% python3 -q
>>> import numpy as np
>>> from numpy import linalg as LA
>>> np.set_printoptions(precision=2, suppress=True, linewidth=120)
>>> def rnd(a):
...     return np.round(a, 2) + 0
... 
>>> J = np.load("layer0.npy")
>>> J
array([[ 0.41,  0.02,  0.11],
       [ 0.43, -0.03,  0.21],
       [-0.43,  0.01, -0.11],
       [-1.78,  0.03, -0.5 ],
       [ 0.78, -0.07,  0.12],
       [ 2.96,  0.02,  0.76],
       [ 4.38,  0.08,  1.07],
       [-0.72, -0.03, -0.22],
       [ 9.22, -0.02,  2.21],
       [-8.25, -0.01, -2.08],
       [-2.42,  0.02, -0.63],
       [ 7.45,  0.03,  1.88],
       [-8.12,  0.02, -2.06],
       [ 3.6 , -0.02,  0.95],
       [ 5.8 , -0.04,  1.49],
       [ 0.87,  0.05,  0.26],
       [ 0.78,  0.03,  0.11],
       [ 1.77, -0.01,  0.42],
       [-0.71, -0.03, -0.31],
       [ 3.04,  0.03,  0.8 ]])
>>> # column 0 dominates
>>> Xs = J - J.mean(axis=0)
>>> V = LA.svd(Xs)[2][:1]
>>> other = Xs - Xs @ V.T @ V
>>> rnd(np.diag(V.T @ V))
array([0.94, 0.  , 0.06])
>>> rnd((Xs @ V.T).std(axis=0))
array([4.35])
>>> rnd(LA.norm(other) / LA.norm(Xs))
np.float64(0.01)
>>> U, sig, vt = LA.svd(J)
>>> rnd(sig)
array([19.94,  0.25,  0.15])
>>> other = U[:, :1] @ np.diag(sig[:1]) @ vt[:1]
>>> LA.matrix_rank(J, rtol=0.05)
np.int64(1)
>>> LA.matrix_rank(other)
np.int64(1)
>>> rnd(np.abs(J - other).max())
np.float64(0.12)
>>> rnd(LA.norm(J - other, 2)), rnd(sig[1])
(np.float64(0.25), np.float64(0.25))
>>> np.abs(J).max()
np.float64(9.22)
>>> J.shape
(20, 3)
>>> np.unravel_index(np.abs(J).argmax(), J.shape)
(np.int64(8), np.int64(0))
>>> X = np.loadtxt("out9.csv", delimiter=",")
>>> rnd(X)
array([[ 0.25, -0.08, -0.42, -0.08],
       [-0.08,  0.03,  0.14,  0.03],
       [-0.42,  0.14,  0.69,  0.14],
       [-0.08,  0.03,  0.14,  0.03]])
>>> # rank 1
>>> LA.matrix_rank(X, rtol=0.1)
np.int64(1)
>>> [round(float(x), 2) for x in LA.svd(X, compute_uv=False)[:3]]
[1.0, 0.0, 0.0]
>>> E = np.diag(5 * np.array([-5, -1, -2])) + np.array([[1, 3, 2], [0, 3, 2], [2, 1, 3]])
>>> E
array([[-24,   3,   2],
       [  0,  -2,   2],
       [  2,   1,  -7]])
>>> # row 0 is much longer than the rest
>>> hat = np.triu(np.array([[2, 1, 3], [4, 5, 4], [4, 0, 4]]), 1) + np.eye(3)
>>> other = hat @ E @ LA.inv(hat)
>>> hat @ E - E @ hat
array([[  6.,  25.,  41.],
       [  8.,   4., -20.],
       [  0.,  -2., -10.]])
>>> LA.matrix_rank(other)
np.int64(3)
>>> w, V = LA.eig(E)
>>> rnd(np.sort(LA.eigvals(E @ E)))
array([  2.32,  52.94, 585.74])
>>> rng = np.random.default_rng(38)
>>> other = E + rng.integers(-2, 3, (3, 2)) @ rng.integers(-2, 3, (2, 3))
>>> other
array([[-24,   2,   4],
       [ -2,  -1,   6],
       [  4,  -2,  -7]])
>>> LA.matrix_rank(other - E, tol=1e-8)
np.int64(2)
>>> rnd(LA.svd(other - E, compute_uv=False))
array([5.11, 3.58, 0.  ])
>>> A = np.load("arr.npy")
>>> A
array([[1, 0, 0, 0],
       [0, 0, 0, 1],
       [0, 1, 0, 0],
       [0, 0, 1, 0]])
>>> # row-stochastic, so 1 is an eigenvalue
>>> Q, Rm = LA.qr(A)
>>> abs(Rm[0, 0]), rnd(LA.norm(A[:, 0]))
(np.float64(1.0), np.float64(1.0))
>>> Q @ Rm
array([[1., 0., 0., 0.],
       [0., 0., 0., 1.],
       [0., 1., 0., 0.],
       [0., 0., 1., 0.]])
>>> np.allclose(Rm.T @ Rm, A.T @ A)
True
>>> Rm
array([[ 1.,  0.,  0.,  0.],
       [ 0., -1.,  0.,  0.],
       [ 0.,  0., -1.,  0.],
       [ 0.,  0.,  0.,  1.]])
>>> (A != 0).astype(int)
array([[1, 0, 0, 0],
       [0, 0, 0, 1],
       [0, 1, 0, 0],
       [0, 0, 1, 0]])
>>> rnd(np.sort(LA.eigvals(A).real))
array([-0.5, -0.5,  1. ,  1. ])
>>> rnd(np.poly(A))
array([ 1., -1.,  0., -1.,  1.])
>>> rnd(LA.det(A.T))
np.float64(1.0)
>>> rnd(LA.eigvals(A).sum().real)
np.float64(1.0)
>>> np.einsum("ij,ji->", A, A)
np.int64(1)
>>> np.einsum("ii->", A)
np.int64(1)
>>> other = A + rng.integers(-2, 3, (4, 1)) @ rng.integers(-2, 3, (1, 4))
>>> other
array([[1, 0, 0, 0],
       [4, 0, 2, 1],
       [2, 1, 1, 0],
       [0, 0, 1, 0]])
>>> np.abs(other - A).sum(axis=1)
array([0, 6, 3, 0])
>>> rnd(LA.svd(other - A, compute_uv=False))
array([5., 0., 0., 0.])
>>> LA.matrix_rank(other - A, tol=1e-8)
np.int64(1)
>>> other - A
array([[0, 0, 0, 0],
       [4, 0, 2, 0],
       [2, 0, 1, 0],
       [0, 0, 0, 0]])
>>> def softmax(z):
...     e = np.exp(z - z.max(axis=-1, keepdims=True))
...     return e / e.sum(axis=-1, keepdims=True)
... 
>>> softmax(A).sum(axis=1)
array([1., 1., 1., 1.])
>>> rnd(softmax(A[1]))
array([0.17, 0.17, 0.17, 0.48])
>>> rnd(softmax(10 * A[1]))
array([0., 0., 0., 1.])
>>> S = A @ A.T / np.sqrt(4)
>>> softmax(S).round(6).argmax(axis=1)
array([0, 1, 2, 3])
>>> rnd(softmax(S))
array([[0.35, 0.22, 0.22, 0.22],
       [0.22, 0.35, 0.22, 0.22],
       [0.22, 0.22, 0.35, 0.22],
       [0.22, 0.22, 0.22, 0.35]])
>>> feats = np.diag(np.array([-2, -3, 3]))
>>> feats
array([[-2,  0,  0],
       [ 0, -3,  0],
       [ 0,  0,  3]])
>>> # symmetric, so the eigenvalues are real
>>> hat = np.triu(np.array([[1, -1, 0], [0, 2, 1], [-2, -2, -1]]), 1) + np.eye(3)
>>> other = hat @ feats @ LA.inv(hat)
>>> other
array([[-2.,  1., -1.],
       [ 0., -3.,  6.],
       [ 0.,  0.,  3.]])
>>> np.poly(other)
array([  1.,   2.,  -9., -18.])
>>> hat @ feats - feats @ hat
array([[0., 1., 0.],
       [0., 0., 6.],
       [0., 0., 0.]])
>>> np.einsum("ij,ji->", other, other)
np.float64(22.0)
>>> rnd(LA.det(2 * other)), rnd(LA.det(other))
(np.float64(144.0), np.float64(18.0))
>>> rnd(LA.det(other.T))
np.float64(18.0)
>>> rnd(LA.det(other[::-1]))
np.float64(-18.0)
>>> np.poly(other)
array([  1.,   2.,  -9., -18.])
>>> t3 = np.stack([feats, 5 * feats, feats[::-1]])
>>> np.einsum("bij,cij->bc", t3, t3)
array([[ 22, 110,   9],
       [110, 550,  45],
       [  9,  45,  22]])
>>> LA.matrix_rank(t3.reshape(3, -1))
np.int64(2)
>>> rnd(LA.norm(t3, axis=(1, 2)))
array([ 4.69, 23.45,  4.69])
>>> t3.shape
(3, 3, 3)
>>> U, sig, vt = LA.svd(E, full_matrices=False)
>>> rnd(np.cumsum(sig ** 2) / np.sum(sig ** 2))
array([0.91, 1.  , 1.  ])
>>> np.allclose(U * sig @ vt, E)
True
>>> rnd(U.T @ E @ vt.T)
array([[24.4,  0. ,  0. ],
       [ 0. ,  7.3,  0. ],
       [ 0. ,  0. ,  1.5]])
>>> (sig > 1e-8).sum()
np.int64(3)
>>> m1 = np.array([[-3, -3], [-3, -6]])
>>> feats.T @ feats
array([[4, 0, 0],
       [0, 9, 0],
       [0, 0, 9]])
>>> feats[:, 1] @ feats[:, 0]
np.int64(0)
>>> rnd(LA.svd(feats, compute_uv=False))
array([3., 3., 2.])
>>> np.diff(m1, axis=0)
array([[ 0, -3]])
>>> np.unravel_index(np.abs(m1).argmax(), m1.shape)
(np.int64(1), np.int64(1))
>>> m1.mean(axis=0)
array([-3. , -4.5])
>>> rnd(LA.svd(m1, compute_uv=False))
array([7.85, 1.15])
>>> m1.sum(axis=0)
array([-6, -9])
>>> m1.sum(axis=1)
array([-6, -9])
>>> other = np.array([[0, -2, -3, -2], [-3, 0, -3, -3], [3, -1, 3, 0], [-2, 3, -2, -1]])
>>> mat = other - other.T
>>> mat
array([[ 0,  1, -6,  0],
       [-1,  0, -2, -6],
       [ 6,  2,  0,  2],
       [ 0,  6, -2,  0]])
>>> w, V = LA.eigh(m1)
>>> rnd(np.abs(V[:, -1]))
array([0.85, 0.53])
>>> rnd(V @ np.diag(w) @ V.T)
array([[-3., -3.],
       [-3., -6.]])
>>> rnd(LA.eigvalsh(m1 @ m1))
array([ 1.31, 61.69])
>>> np.abs(V[:, -1]).round(6).argmax()
np.int64(0)
>>> rnd(w)
array([-7.85, -1.15])
>>> rnd(V.T @ m1 @ V)
array([[-7.85,  0.  ],
       [ 0.  , -1.15]])
>>> (w > 1e-8).sum(), (w < -1e-8).sum()
(np.int64(0), np.int64(2))
>>> w.sum(), np.trace(m1)
(np.float64(-9.0), np.int64(-9))
>>> rnd(V.T @ V)
array([[1., 0.],
       [0., 1.]])
